$ python -q
>>> import numpy as np
>>> from numpy import linalg as LA
>>> np.set_printoptions(suppress=True, linewidth=140)
>>> rng = np.random.default_rng(23426)
>>> mat = np.array([[4, 0, 2, 2, 4, 0, 1, 0, 4],
...     [5, 5, 2, 0, 4, 3, 1, 4, 5],
...     [2, 5, 3, 5, 3, 4, 2, 5, 0],
...     [1, 3, 2, 5, 1, 5, 1, 2, 2],
...     [3, 1, 4, 3, 4, 5, 4, 0, 5],
...     [0, 3, 4, 5, 2, 0, 1, 4, 2],
...     [2, 0, 1, 5, 2, 1, 3, 2, 2],
...     [0, 3, 1, 2, 1, 2, 0, 5, 4],
...     [5, 2, 0, 5, 2, 5, 2, 3, 4],
...     [2, 1, 0, 0, 3, 5, 0, 4, 1]]) * (rng.random((10, 9)) < 0.3)
>>> mat
array([[0, 0, 0, 2, 0, 0, 0, 0, 0],
       [0, 0, 0, 0, 0, 3, 1, 4, 0],
       [2, 5, 0, 0, 3, 0, 0, 0, 0],
       [0, 0, 0, 0, 0, 5, 0, 0, 0],
       [0, 0, 4, 0, 4, 5, 4, 0, 0],
       [0, 3, 4, 5, 2, 0, 0, 4, 2],
       [0, 0, 1, 0, 2, 0, 3, 0, 0],
       [0, 0, 0, 0, 0, 2, 0, 5, 4],
       [0, 0, 0, 0, 0, 0, 2, 0, 4],
       [0, 0, 0, 0, 0, 0, 0, 0, 0]])
>>> P = mat @ LA.solve(mat.T @ mat, mat.T)
>>> np.round(P @ mat[:, 4], 1) + 0
array([0., 0., 3., 0., 4., 2., 2., 0., 0., 0.])
>>> np.round(LA.eigvalsh(P), 1)
array([0., 1., 1., 1., 1., 1., 1., 1., 1., 1.])
>>> np.allclose(P @ P, P)
True
>>> round(LA.norm(mat, "nuc"), 1)
np.float64(42.9)
>>> np.round(LA.norm(mat, axis=1), 1)
array([2. , 5.1, 6.2, 5. , 8.5, 8.6, 3.7, 6.7, 4.5, 0. ])
>>> mat[0] @ mat[1]
np.int64(0)
>>> vec = np.array([4, -5, 7, -5, 8, 9, 6, -7, -3])
>>> target = mat @ vec
>>> np.round(LA.pinv(mat) @ mat, 1) + 0
array([[1., 0., 0., 0., 0., 0., 0., 0., 0.],
       [0., 1., 0., 0., 0., 0., 0., 0., 0.],
       [0., 0., 1., 0., 0., 0., 0., 0., 0.],
       [0., 0., 0., 1., 0., 0., 0., 0., 0.],
       [0., 0., 0., 0., 1., 0., 0., 0., 0.],
       [0., 0., 0., 0., 0., 1., 0., 0., 0.],
       [0., 0., 0., 0., 0., 0., 1., 0., 0.],
       [0., 0., 0., 0., 0., 0., 0., 1., 0.],
       [0., 0., 0., 0., 0., 0., 0., 0., 1.]])
>>> np.round(LA.solve(mat.T @ mat, mat.T @ target), 1)
array([ 4., -5.,  7., -5.,  8.,  9.,  6., -7., -3.])
>>> target
array([-10,   5,   7,  45, 129, -30,  41, -29,   0,   0])
>>> target = target + 0.3 * rng.normal(size=10)
>>> target.round(1)
array([-10.4,   4.7,   7.2,  45.2, 129.1, -30.5,  41. , -29.2,   0.1,   0.7])
>>> coef, *_ = LA.lstsq(mat, target)
>>> coef.round(1)
array([ 3.1, -4.7,  6.9, -5.2,  8.1,  9. ,  5.9, -7.1, -3. ])
>>> np.round(mat.T @ (target - mat @ coef), 1) + 0
array([0., 0., 0., 0., 0., 0., 0., 0., 0.])
>>> [round(float(LA.norm(LA.solve(mat.T @ mat + lam * np.eye(9), mat.T @ target))), 2) for lam in (0, 1, 10, 100)]
[18.66, 17.74, 15.46, 7.3]
>>> C2 = mat.T @ mat
>>> np.round(LA.eigvalsh(C2)[::-1], 1) + 0
array([136.6,  65.2,  54.3,  26.1,  23.1,  10.1,   3. ,   0.5,   0. ])
>>> LA.matrix_rank(C2)
np.int64(9)
>>> other = np.c_[mat[:, :8] @ np.array([[1, 2, 1, 0, 1, 2, 2, 3],
...     [0, 2, 3, 1, 1, 0, 0, 2],
...     [1, 0, 1, 0, 0, 0, 0, 3],
...     [2, 2, 1, 0, 2, 0, 1, 3],
...     [0, 2, 0, 0, 3, 0, 3, 1],
...     [3, 3, 0, 2, 3, 1, 2, 2],
...     [3, 3, 3, 2, 1, 0, 3, 1],
...     [0, 1, 3, 3, 0, 1, 3, 1]]), np.array([1, 2, 0, 0, 5, 1, 2, 2, 3, 2])]
>>> other
array([[ 4,  4,  2,  0,  4,  0,  2,  6,  1],
       [12, 16, 15, 20, 10,  7, 21, 11,  2],
       [ 2, 20, 17,  5, 16,  4, 13, 19,  0],
       [15, 15,  0, 10, 15,  5, 10, 10,  0],
       [31, 35, 16, 18, 31,  5, 34, 30,  5],
       [14, 24, 30, 15, 19,  4, 23, 39,  1],
       [10, 13, 10,  6,  9,  0, 15,  8,  2],
       [ 6, 11, 15, 19,  6,  7, 19,  9,  2],
       [ 6,  6,  6,  4,  2,  0,  6,  2,  3],
       [ 0,  0,  0,  0,  0,  0,  0,  0,  2]])
>>> LA.matrix_rank(other)
np.int64(9)
>>> LA.matrix_rank(np.c_[mat, other])
np.int64(10)
>>> A = np.load("block2.npy")
>>> A
array([[ 2,  1,  2,  2,  1, -3,  1,  0,  0],
       [ 0,  1,  0,  2,  2,  0,  0,  1,  1],
       [ 1,  2,  0,  0,  1, -3,  1,  2,  2],
       [ 1,  2,  1,  0,  0,  0,  0,  0,  2],
       [ 0,  2,  1,  1,  1, -6,  2,  2,  0],
       [ 0,  1,  1,  2,  1, -6,  2,  0,  1],
       [ 2,  0,  1,  2,  2,  0,  0,  1,  0],
       [ 2,  1,  2,  2,  2, -6,  2,  0,  0]])
>>> u, r1 = A[0], A[4]
>>> u @ r1
np.int64(27)
>>> u @ u
np.int64(24)
>>> pr = (u @ r1) / (u @ u) * u
>>> (r1 - pr) @ u
np.float64(0.0)
>>> np.unravel_index(np.abs(A).argmax(), A.shape)
(np.int64(4), np.int64(5))
>>> np.count_nonzero(A)
np.int64(49)
>>> LA.matrix_rank(A)
np.int64(8)
>>> A.sum(axis=0)
array([  8,  10,   8,  11,  10, -24,   8,   6,   6])
>>> A - A[0]
array([[ 0,  0,  0,  0,  0,  0,  0,  0,  0],
       [-2,  0, -2,  0,  1,  3, -1,  1,  1],
       [-1,  1, -2, -2,  0,  0,  0,  2,  2],
       [-1,  1, -1, -2, -1,  3, -1,  0,  2],
       [-2,  1, -1, -1,  0, -3,  1,  2,  0],
       [-2,  0, -1,  0,  0, -3,  1,  0,  1],
       [ 0, -1, -1,  0,  1,  3, -1,  1,  0],
       [ 0,  0,  0,  0,  1, -3,  1,  0,  0]])
>>> np.round(LA.svd(A, compute_uv=False), 1)
array([13.7,  4.7,  4. ,  2.8,  2. ,  1.2,  0.6,  0.2])
>>> np.abs(A).max()
np.int64(6)
>>> np.round(A.mean(axis=0), 1)
array([ 1. ,  1.2,  1. ,  1.4,  1.2, -3. ,  1. ,  0.8,  0.8])
>>> other = A / np.sqrt((A ** 2).mean(axis=1, keepdims=True))
>>> np.round(A - A.mean(axis=1, keepdims=True), 1)
array([[ 1.3,  0.3,  1.3,  1.3,  0.3, -3.7,  0.3, -0.7, -0.7],
       [-0.8,  0.2, -0.8,  1.2,  1.2, -0.8, -0.8,  0.2,  0.2],
       [ 0.3,  1.3, -0.7, -0.7,  0.3, -3.7,  0.3,  1.3,  1.3],
       [ 0.3,  1.3,  0.3, -0.7, -0.7, -0.7, -0.7, -0.7,  1.3],
       [-0.3,  1.7,  0.7,  0.7,  0.7, -6.3,  1.7,  1.7, -0.3],
       [-0.2,  0.8,  0.8,  1.8,  0.8, -6.2,  1.8, -0.2,  0.8],
       [ 1.1, -0.9,  0.1,  1.1,  1.1, -0.9, -0.9,  0.1, -0.9],
       [ 1.4,  0.4,  1.4,  1.4,  1.4, -6.6,  1.4, -0.6, -0.6]])
>>> u = np.array([2, 2, 1])
>>> np.convolve(A[2], u)
array([ 2,  6,  5,  2,  2, -4, -3,  3,  9,  6,  2])
>>> np.cross(A[2, :3], A[1, :3])
array([0, 0, 1])
>>> np.polyval(u, A[2])
array([ 5, 13,  1,  1,  5, 13,  5, 13, 13])
>>> np.correlate(A[2], A[1], "full")
array([ 1,  3,  2,  0,  3,  4,  2,  4,  8, -2, -4,  7,  5,  5,  2,  2,  0])
>>> data = np.array([[1.9, 0.1, -0.3, -0.1, -0.1, 0.0],
...     [0.1, 0.0, 0.0, 0.8, 0.4, -1.1],
...     [-0.3, 0.0, 1.1, -0.1, -0.2, 0.0],
...     [-0.1, 0.8, -0.1, 1.7, -0.2, 0.4],
...     [-0.1, 0.4, -0.2, -0.2, 1.9, 0.2],
...     [0.0, -1.1, 0.0, 0.4, 0.2, 1.4]])
>>> other = LA.inv(data)
>>> round(LA.slogdet(data)[0], 1)
np.float64(-1.0)
>>> round(float(LA.cond(data)), 1)
2.2
>>> evals, vecs = LA.eigh(data)
>>> np.round(LA.svd(data, compute_uv=False), 1)
array([2. , 2. , 2. , 1.9, 1. , 1. ])
>>> np.round(LA.eigvalsh(data + -3 * np.eye(6)), 1)
array([-4. , -2. , -1.1, -1. , -1. , -1. ])
>>> (evals > 1e-8).sum(), (evals < -1e-8).sum()
(np.int64(5), np.int64(1))
>>> np.round(vecs @ np.diag(evals) @ vecs.T, 1) + 0
array([[ 1.9,  0.1, -0.3, -0.1, -0.1,  0. ],
       [ 0.1,  0. ,  0. ,  0.8,  0.4, -1.1],
       [-0.3,  0. ,  1.1, -0.1, -0.2,  0. ],
       [-0.1,  0.8, -0.1,  1.7, -0.2,  0.4],
       [-0.1,  0.4, -0.2, -0.2,  1.9,  0.2],
       [ 0. , -1.1,  0. ,  0.4,  0.2,  1.4]])
>>> round(LA.det(data), 1)
np.float64(-15.6)
>>> (data + data.T) / 2
array([[ 1.9,  0.1, -0.3, -0.1, -0.1,  0. ],
       [ 0.1,  0. ,  0. ,  0.8,  0.4, -1.1],
       [-0.3,  0. ,  1.1, -0.1, -0.2,  0. ],
       [-0.1,  0.8, -0.1,  1.7, -0.2,  0.4],
       [-0.1,  0.4, -0.2, -0.2,  1.9,  0.2],
       [ 0. , -1.1,  0. ,  0.4,  0.2,  1.4]])
>>> np.round(np.sort(np.abs(LA.eigvals(data))), 1)
array([1. , 1. , 1.9, 2. , 2. , 2. ])
>>> np.round(data @ data, 1)
array([[ 3.7,  0.1, -0.9, -0.2, -0.3, -0.2],
       [ 0.1,  2. , -0.2,  0.8,  0.4, -1.1],
       [-0.9, -0.2,  1.4, -0.2, -0.6, -0.1],
       [-0.2,  0.8, -0.2,  3.8, -0.3,  0.3],
       [-0.3,  0.4, -0.6, -0.3,  3.9,  0.1],
       [-0.2, -1.1, -0.1,  0.3,  0.1,  3.4]])
>>> vec = np.array([2, 2, 1, 2, 2, 1])
>>> np.round(data @ vec, 1)
array([ 3.3,  1.5, -0.1,  4.7,  4. ,  0.4])
>>> np.round(np.einsum("ij,j->i", data, vec), 1)
array([ 3.3,  1.5, -0.1,  4.7,  4. ,  0.4])
>>> data @ np.eye(6)[0]
array([ 1.9,  0.1, -0.3, -0.1, -0.1,  0. ])
>>> data * vec
array([[ 3.8,  0.2, -0.3, -0.2, -0.2,  0. ],
       [ 0.2,  0. ,  0. ,  1.6,  0.8, -1.1],
       [-0.6,  0. ,  1.1, -0.2, -0.4,  0. ],
       [-0.2,  1.6, -0.1,  3.4, -0.4,  0.4],
       [-0.2,  0.8, -0.2, -0.4,  3.8,  0.2],
       [ 0. , -2.2,  0. ,  0.8,  0.4,  1.4]])
>>> np.round(data @ np.ones(6), 1)
array([1.5, 0.2, 0.5, 2.5, 2. , 0.9])
>>> M = np.load("dump.npy")
>>> M.round(1) + 0
array([[ 1. , -0.1,  0. ,  0. ,  0. ,  0. ,  0. ,  0. , -0.1,  0.1,  0. ],
       [-0.1,  0.8,  0.1,  0. ,  0. ,  0. , -0.2,  0. , -0.3,  0. ,  0. ],
       [ 0. ,  0.1,  1. ,  0.1,  0. ,  0. ,  0.1,  0. ,  0.1,  0. ,  0. ],
       [ 0. ,  0. ,  0.1,  0.8,  0. ,  0.2, -0.2,  0. ,  0. , -0.2, -0.1],
       [ 0. ,  0. ,  0. ,  0. ,  1. ,  0. ,  0. ,  0. ,  0. ,  0. ,  0. ],
       [ 0. ,  0. ,  0. ,  0.2,  0. ,  0.8,  0.2,  0. , -0.1,  0.2,  0.1],
       [ 0. , -0.2,  0.1, -0.2,  0. ,  0.2,  0.6,  0. , -0.2, -0.1, -0.1],
       [ 0. ,  0. ,  0. ,  0. ,  0. ,  0. ,  0. ,  1. ,  0.1,  0. ,  0. ],
       [-0.1, -0.3,  0.1,  0. ,  0. , -0.1, -0.2,  0.1,  0.4,  0.2,  0.1],
       [ 0.1,  0. ,  0. , -0.2,  0. ,  0.2, -0.1,  0. ,  0.2,  0.7, -0.1],
       [ 0. ,  0. ,  0. , -0.1,  0. ,  0.1, -0.1,  0. ,  0.1, -0.1,  0.9]])
>>> r = LA.matrix_rank(M)
>>> r
np.int64(9)
>>> null = LA.svd(M)[2][r:].T
>>> [int(LA.matrix_rank(M[:i])) for i in range(1, len(M) + 1)]
[1, 2, 3, 4, 5, 6, 7, 8, 9, 9, 9]
>>> [int(LA.matrix_rank(np.delete(M, i, axis=0))) for i in range(11)]
[9, 9, 9, 9, 9, 9, 9, 9, 9, 9, 9]
>>> evals, vecs = LA.eigh(M)
>>> vec = np.array([-1, -2, -1, 2, 3, -1, -1, -1, -3, -1, 2])
>>> np.round(np.abs(M).sum(axis=1).max(), 1), round(np.abs(evals).max(), 1)
(np.float64(1.9), np.float64(1.0))
>>> np.round(vec @ M @ vec / (vec @ vec), 1), round(float(evals[0]), 1), round(float(evals[-1]), 1)
(np.float64(0.7), -0.0, 1.0)
>>> np.round(vecs * np.maximum(evals, 0) @ vecs.T, 1) + 0
array([[ 1. , -0.1,  0. ,  0. ,  0. ,  0. ,  0. ,  0. , -0.1,  0.1,  0. ],
       [-0.1,  0.8,  0.1,  0. ,  0. ,  0. , -0.2,  0. , -0.3,  0. ,  0. ],
       [ 0. ,  0.1,  1. ,  0.1,  0. ,  0. ,  0.1,  0. ,  0.1,  0. ,  0. ],
       [ 0. ,  0. ,  0.1,  0.8,  0. ,  0.2, -0.2,  0. ,  0. , -0.2, -0.1],
       [ 0. ,  0. ,  0. ,  0. ,  1. ,  0. ,  0. ,  0. ,  0. ,  0. ,  0. ],
       [ 0. ,  0. ,  0. ,  0.2,  0. ,  0.8,  0.2,  0. , -0.1,  0.2,  0.1],
       [ 0. , -0.2,  0.1, -0.2,  0. ,  0.2,  0.6,  0. , -0.2, -0.1, -0.1],
       [ 0. ,  0. ,  0. ,  0. ,  0. ,  0. ,  0. ,  1. ,  0.1,  0. ,  0. ],
       [-0.1, -0.3,  0.1,  0. ,  0. , -0.1, -0.2,  0.1,  0.4,  0.2,  0.1],
       [ 0.1,  0. ,  0. , -0.2,  0. ,  0.2, -0.1,  0. ,  0.2,  0.7, -0.1],
       [ 0. ,  0. ,  0. , -0.1,  0. ,  0.1, -0.1,  0. ,  0.1, -0.1,  0.9]])
>>> np.round(LA.eigvalsh(M[1:, 1:]), 1) + 0
array([0., 0., 1., 1., 1., 1., 1., 1., 1., 1.])
>>> np.round(M.mean(axis=0), 1) + 0
array([0.1, 0. , 0.1, 0. , 0.1, 0.1, 0. , 0.1, 0. , 0.1, 0.1])
>>> np.round(M.sum(axis=1), 1)
array([0.9, 0.4, 1.3, 0.5, 1. , 1.5, 0.1, 1.1, 0.3, 0.7, 0.8])
>>> np.round(LA.norm(M), 1)
np.float64(3.0)
>>> M.shape
(11, 11)
>>> np.count_nonzero(M)
np.int64(121)
>>> np.round(M.sum(axis=0), 1)
array([0.9, 0.4, 1.3, 0.5, 1. , 1.5, 0.1, 1.1, 0.3, 0.7, 0.8])
>>> np.round(M - M[0], 1) + 0
array([[ 0. ,  0. ,  0. ,  0. ,  0. ,  0. ,  0. ,  0. ,  0. ,  0. ,  0. ],
       [-1. ,  0.9,  0.1, -0.1,  0. ,  0.1, -0.2,  0. , -0.2,  0. ,  0. ],
       [-1. ,  0.1,  0.9,  0. ,  0. ,  0. ,  0.1,  0. ,  0.2, -0.1,  0. ],
       [-0.9,  0. ,  0. ,  0.7,  0. ,  0.3, -0.2,  0. ,  0.2, -0.3, -0.1],
       [-1. ,  0.1,  0. ,  0. ,  1. ,  0. ,  0. ,  0. ,  0.1, -0.1,  0. ],
       [-1. ,  0.1, -0.1,  0.2,  0. ,  0.8,  0.2,  0. ,  0.1,  0.2,  0.1],
       [-1. , -0.1,  0.1, -0.3,  0. ,  0.3,  0.6,  0. , -0.1, -0.2, -0.1],
       [-1. ,  0.1,  0. , -0.1,  0. ,  0.1,  0. ,  1. ,  0.2, -0.1,  0. ],
       [-1.1, -0.2,  0.1,  0. ,  0. ,  0. , -0.2,  0.1,  0.5,  0.2,  0. ],
       [-0.9,  0.1,  0. , -0.3,  0. ,  0.3, -0.1, -0.1,  0.4,  0.6, -0.2],
       [-0.9,  0.1,  0. , -0.1,  0. ,  0.1, -0.1,  0. ,  0.2, -0.2,  0.9]])
>>> np.round(LA.svd(M, compute_uv=False), 1) + 0
array([1., 1., 1., 1., 1., 1., 1., 1., 1., 0., 0.])
>>> other = M / LA.norm(M, axis=1, keepdims=True)
>>> C2 = other @ other.T
>>> C2.round(1) + 0
array([[ 1. , -0.1,  0. ,  0. ,  0. ,  0. ,  0. ,  0. , -0.2,  0.1,  0. ],
       [-0.1,  1. ,  0.1, -0.1,  0. ,  0. , -0.3,  0. , -0.5,  0.1,  0. ],
       [ 0. ,  0.1,  1. ,  0.1,  0. , -0.1,  0.1,  0. ,  0.2,  0. ,  0. ],
       [ 0. , -0.1,  0.1,  1. ,  0. ,  0.3, -0.3,  0. ,  0.1, -0.3, -0.1],
       [ 0. ,  0. ,  0. ,  0. ,  1. ,  0. ,  0. ,  0. ,  0. ,  0. ,  0. ],
       [ 0. ,  0. , -0.1,  0.3,  0. ,  1. ,  0.3,  0. , -0.1,  0.3,  0.1],
       [ 0. , -0.3,  0.1, -0.3,  0. ,  0.3,  1. ,  0. , -0.4, -0.2, -0.1],
       [ 0. ,  0. ,  0. ,  0. ,  0. ,  0. ,  0. ,  1. ,  0.1, -0.1,  0. ],
       [-0.2, -0.5,  0.2,  0.1,  0. , -0.1, -0.4,  0.1,  1. ,  0.4,  0.1],
       [ 0.1,  0.1,  0. , -0.3,  0. ,  0.3, -0.2, -0.1,  0.4,  1. , -0.2],
       [ 0. ,  0. ,  0. , -0.1,  0. ,  0.1, -0.1,  0. ,  0.1, -0.2,  1. ]])
>>> np.argwhere(np.triu(np.abs(C2) > 0.95, 1))
array([], shape=(0, 2), dtype=int64)
>>> labels = rng.permutation(11)
>>> labels
array([ 2,  1, 10,  3,  8,  0,  5,  6,  4,  9,  7])
>>> other = C2[labels][:, labels]
>>> np.allclose(other, C2)
False
>>> other.round(1) + 0
array([[ 1. ,  0.1,  0. ,  0.1,  0.2,  0. , -0.1,  0.1,  0. ,  0. ,  0. ],
       [ 0.1,  1. ,  0. , -0.1, -0.5, -0.1,  0. , -0.3,  0. ,  0.1,  0. ],
       [ 0. ,  0. ,  1. , -0.1,  0.1,  0. ,  0.1, -0.1,  0. , -0.2,  0. ],
       [ 0.1, -0.1, -0.1,  1. ,  0.1,  0. ,  0.3, -0.3,  0. , -0.3,  0. ],
       [ 0.2, -0.5,  0.1,  0.1,  1. , -0.2, -0.1, -0.4,  0. ,  0.4,  0.1],
       [ 0. , -0.1,  0. ,  0. , -0.2,  1. ,  0. ,  0. ,  0. ,  0.1,  0. ],
       [-0.1,  0. ,  0.1,  0.3, -0.1,  0. ,  1. ,  0.3,  0. ,  0.3,  0. ],
       [ 0.1, -0.3, -0.1, -0.3, -0.4,  0. ,  0.3,  1. ,  0. , -0.2,  0. ],
       [ 0. ,  0. ,  0. ,  0. ,  0. ,  0. ,  0. ,  0. ,  1. ,  0. ,  0. ],
       [ 0. ,  0.1, -0.2, -0.3,  0.4,  0.1,  0.3, -0.2,  0. ,  1. , -0.1],
       [ 0. ,  0. ,  0. ,  0. ,  0.1,  0. ,  0. ,  0. ,  0. , -0.1,  1. ]])
>>> round(float(LA.det(other)), 1), round(LA.det(C2[labels]), 1)
(0.0, np.float64(-0.0))
>>> np.round(np.diag(other), 1)
array([1., 1., 1., 1., 1., 1., 1., 1., 1., 1., 1.])
